$ python3 -q
>>> import numpy as np
>>> from numpy import linalg as LA
>>> np.set_printoptions(precision=3, suppress=True, linewidth=120, legacy="1.25")
>>> def rd(a):
...     return np.round(a, 3) + 0
... 
>>> data = np.load("arr.npy")
>>> rd(data)
array([[ 1.   ,  0.   ,  0.   ],
       [ 0.   ,  0.707, -0.707],
       [ 0.   ,  0.707,  0.707]])
>>> # columns are unit length and at right angles
>>> data[:, 0] @ data[:, 1]
0.0
>>> rd(data @ data.T)
array([[1., 0., 0.],
       [0., 1., 0.],
       [0., 0., 1.]])
>>> rd(LA.norm(data, axis=0))
array([1., 1., 1.])
>>> print(rd(LA.pinv(data)))
[[ 1.     0.     0.   ]
 [ 0.     0.707  0.707]
 [ 0.    -0.707  0.707]]
>>> print(rd(LA.svd(data, compute_uv=False)))
[1. 1. 1.]
>>> def softmax(z):
...     e = np.exp(z - z.max(axis=-1, keepdims=True))
...     return e / e.sum(axis=-1, keepdims=True)
... 
>>> softmax(data).sum(axis=1)
array([1., 1., 1.])
>>> rd(softmax(data[1] + 2))
array([0.284, 0.576, 0.14 ])
>>> rd(softmax(data[1]))
array([0.284, 0.576, 0.14 ])
>>> rd(softmax(10 * data[1]))
array([0.001, 0.999, 0.   ])
>>> att = data @ data.T / np.sqrt(3)
>>> softmax(att).round(6).argmax(axis=1)
array([0, 1, 2])
>>> rd(softmax(att + np.triu(np.full(att.shape, -np.inf), 1)))
array([[1.   , 0.   , 0.   ],
       [0.36 , 0.64 , 0.   ],
       [0.264, 0.264, 0.471]])
>>> print(rd(softmax(att)[1] @ data))
[ 0.264  0.52  -0.146]
>>> K = np.array([[0, 0, 1, 0], [0, 1, 0, 0], [1, 0, 0, 0], [0, 0, 0, 1]])
>>> vals, V = LA.eigh(K)
>>> x = np.array([4, 4, 0, 3])
>>> rd(LA.eigvalsh(K[1:, 1:]))
array([0., 1., 1.])
>>> rd(V * np.abs(vals) @ V.T)
array([[1., 0., 0., 0.],
       [0., 1., 0., 0.],
       [0., 0., 1., 0.],
       [0., 0., 0., 1.]])
>>> rd(V * np.maximum(vals, 0) @ V.T)
array([[0.5, 0. , 0.5, 0. ],
       [0. , 1. , 0. , 0. ],
       [0.5, 0. , 0.5, 0. ],
       [0. , 0. , 0. , 1. ]])
>>> proj = np.triu(np.array([[3, -3, -3, 3], [3, -3, 2, -1], [-1, -3, 2, 0], [1, -1, 0, 2]]), 1) + np.eye(4)
>>> M2 = proj @ K @ LA.inv(proj)
>>> LA.matrix_rank(M2)
4
>>> proj @ K - K @ proj
array([[-3., -3.,  0.,  3.],
       [ 2.,  0., -2.,  0.],
       [ 0.,  3.,  3., -3.],
       [ 0.,  0.,  0.,  0.]])
>>> print(rd(LA.det(M2)))
-1.0
>>> vals, V = LA.eig(K)
>>> print(rd(np.sort(LA.eigvals(K.T))))
[-1.  1.  1.  1.]
>>> K @ V[:, 0] - vals[0] * V[:, 0]
array([0., 0., 0., 0.])
>>> vals
array([ 1., -1.,  1.,  1.])
>>> proj = np.triu(np.array([[0, -4, 1], [4, 2, -2], [-4, -2, 5]]), 1) + np.eye(3)
>>> M2 = proj @ data @ LA.inv(proj)
>>> print(rd(LA.det(M2)))
1.0
>>> print(LA.matrix_rank(M2))
3
>>> rd(proj @ data - data @ proj)
array([[ 0.   ,  1.879,  2.536],
       [ 0.   , -1.414,  0.   ],
       [ 0.   ,  0.   ,  1.414]])
>>> W0 = np.loadtxt("block16.csv", delimiter=",")
>>> W0
array([[-1.912,  2.304, -0.191],
       [-0.404,  2.25 ,  1.943],
       [ 1.12 ,  2.648,  0.856],
       [ 1.276, -1.214,  2.429],
       [ 1.981,  1.894, -1.219],
       [-0.56 ,  2.079, -2.09 ],
       [ 0.065,  2.721,  1.261],
       [-1.3  , -1.585, -2.19 ],
       [-0.149,  1.047,  2.808],
       [ 2.519, -0.542,  1.537],
       [ 1.959, -2.269,  0.112],
       [-1.172, -2.26 ,  1.587],
       [ 1.916, -1.776,  1.474],
       [-0.331,  2.982,  0.01 ],
       [ 2.668, -1.371,  0.01 ],
       [ 2.878,  0.654,  0.54 ],
       [-1.793, -1.894, -1.482],
       [ 0.766,  0.674, -2.821],
       [ 0.228,  0.458,  2.956]])
>>> Uu, sig, Vh = LA.svd(W0, full_matrices=False)
>>> rd(sig)
array([8.257, 8.071, 6.139])
>>> rd(Uu.T @ Uu)
array([[1., 0., 0.],
       [0., 1., 0.],
       [0., 0., 1.]])
>>> rd(Vh @ Vh.T)
array([[1., 0., 0.],
       [0., 1., 0.],
       [0., 0., 1.]])
>>> rd(np.sqrt((sig ** 2).sum())), rd(LA.norm(W0))
(13.077, 13.077)
>>> rd(np.cumsum(sig ** 2) / np.sum(sig ** 2))
array([0.399, 0.78 , 1.   ])
>>> rd(Uu.T @ W0 @ Vh.T)
array([[8.257, 0.   , 0.   ],
       [0.   , 8.071, 0.   ],
       [0.   , 0.   , 6.139]])
>>> np.allclose(Uu * sig @ Vh, W0)
True
>>> labels = W0[:, 1] > np.median(W0[:, 1])
>>> u = W0[labels].mean(axis=0) - W0[~labels].mean(axis=0)
>>> (((W0 - W0.mean(axis=0)) @ u > 0) == labels).mean()
1.0
>>> rd(u)
array([-0.854,  3.246, -0.635])
>>> ((W0 - W0.mean(axis=0)) @ u > 0).astype(int)
array([1, 1, 1, 0, 1, 1, 1, 0, 1, 0, 0, 0, 0, 1, 0, 0, 0, 1, 0])
>>> np.argsort(-np.abs(u).round(6), kind="stable")
array([1, 0, 2])
>>> basis = W0[[17, 4]].astype(float)
>>> for _ in range(7):
...     labels = LA.norm(W0[:, None] - basis, axis=-1).argmin(axis=1)
...     basis = np.array([W0[labels == j].mean(axis=0) for j in range(2)])
... 
>>> labels
array([1, 1, 1, 1, 1, 0, 1, 0, 1, 1, 0, 0, 1, 1, 1, 1, 0, 0, 1])
>>> rd(basis)
array([[-0.35 , -0.876, -1.147],
       [ 0.912,  0.927,  1.109]])
>>> print(np.abs(basis[1] - basis[0]).argmax())
2
>>> X = np.load("data.npy")
>>> print(X)
[[ -5  20  59  -5]
 [ 44 -17  32  44]
 [ 73 -49 -19  73]]
>>> M2 = X / LA.norm(X, axis=1, keepdims=True)
>>> gram = M2 @ M2.T
>>> (gram - 2 * np.eye(3)).round(6).argmax(axis=1)
array([1, 2, 1])
>>> LA.matrix_rank(X, rtol=0.1)
2
>>> rd(LA.norm(X, 2) / LA.norm(X))
0.879
>>> [round(float(x), 3) for x in LA.svd(X, compute_uv=False)[:3]]
[131.94, 71.61, 0.0]
>>> Uu, sig, Vh = LA.svd(X)
>>> rd(sig)
array([131.94,  71.61,   0.  ])
>>> M2 = Uu[:, :2] @ np.diag(sig[:2]) @ Vh[:2]
>>> rd(LA.norm(X - M2, 2)), rd(sig[2])
(0.0, 0.0)
>>> LA.matrix_rank(X, rtol=0.05)
2
>>> M = np.load("dump.npy")
>>> M
array([[ 4,  7,  0],
       [ 1,  4, -3],
       [ 5,  8,  1],
       [ 8, 11,  4]])
>>> # null space of dimension 1
>>> r = LA.matrix_rank(M)
>>> r
2
>>> null = LA.svd(M)[2][r:].T
>>> print(rd(M @ null))
[[0.]
 [0.]
 [0.]
 [0.]]
>>> rd(null @ null.T)
array([[ 0.662, -0.378, -0.284],
       [-0.378,  0.216,  0.162],
       [-0.284,  0.162,  0.122]])
>>> np.allclose(M @ null, 0)
True
>>> LA.matrix_rank(M.T @ M), LA.matrix_rank(M @ M.T)
(2, 2)
>>> print(null.shape)
(3, 1)
>>> print([int(LA.matrix_rank(M[:i])) for i in range(1, len(M) + 1)])
[1, 2, 2, 2]
>>> np.allclose(M[:-1].T @ LA.lstsq(M[:-1].T, M[-1])[0], M[-1])
True
>>> LA.lstsq(M[:-1].T, M[-1])[2]
2
>>> print(np.abs(np.diag(LA.qr(M)[1])) > 1e-9)
[ True  True False]
>>> rd(M @ LA.pinv(M) @ M)
array([[ 4.,  7.,  0.],
       [ 1.,  4., -3.],
       [ 5.,  8.,  1.],
       [ 8., 11.,  4.]])
>>> np.unique(M.round(6), axis=0).shape
(4, 3)
